% python3 -q
>>> import numpy as np
>>> from numpy import linalg as LA
>>> np.set_printoptions(precision=2, suppress=True, linewidth=200)
>>> K = np.load("data.npy")
>>> K
array([[  1,  -1,   1,  -1],
       [  1,   0,   0,   0],
       [  1,   1,   1,   1],
       [  1,   2,   4,   8],
       [  1,   3,   9,  27],
       [  1,   4,  16,  64],
       [  1,   5,  25, 125],
       [  1,   6,  36, 216],
       [  1,   7,  49, 343],
       [  1,   8,  64, 512]])
>>> # column 3 dominates
>>> hat = K @ LA.solve(K.T @ K, K.T)
>>> np.diag(hat)
array([0.82, 0.3 , 0.33, 0.31, 0.24, 0.24, 0.31, 0.33, 0.3 , 0.82])
>>> left, sv, vt = LA.svd(K)
>>> sv
array([675.04,  16.2 ,   1.92,   1.75])
>>> np.argmax(sv[:-1] / (sv[1:] + 1e-6)) + 1
np.int64(1)
>>> A2 = left[:, :1] @ np.diag(sv[:1]) @ vt[:1]
>>> print(LA.matrix_rank(K, rtol=0.05))
1
>>> print(np.round(LA.norm(K - A2, 2), 2), round(sv[1], 2))
16.2 16.2
>>> vec = np.array([1, 0, -3, 2])
>>> target = K @ vec
>>> np.round(LA.pinv(K) @ K, 2) + 0
array([[1., 0., 0., 0.],
       [0., 1., 0., 0.],
       [0., 0., 1., 0.],
       [0., 0., 0., 1.]])
>>> rng = np.random.default_rng(217345)
>>> target = target + 0.3 * rng.normal(size=10)
>>> target
array([ -3.71,   0.81,  -0.27,   5.34,  28.05,  81.1 , 175.52, 325.13, 539.92, 833.32])
>>> b, *_ = LA.lstsq(K, target)
>>> round(LA.norm(target - K @ b), 2)
np.float64(0.76)
>>> [round(float(LA.norm(LA.solve(K.T @ K + lam * np.eye(4), K.T @ target))), 2) for lam in (0, 1, 10, 100)]
[3.77, 3.61, 3.29, 2.66]
>>> b.round()
array([ 1., -0., -3.,  2.])
>>> b
array([ 1.07, -0.03, -3.01,  2.  ])
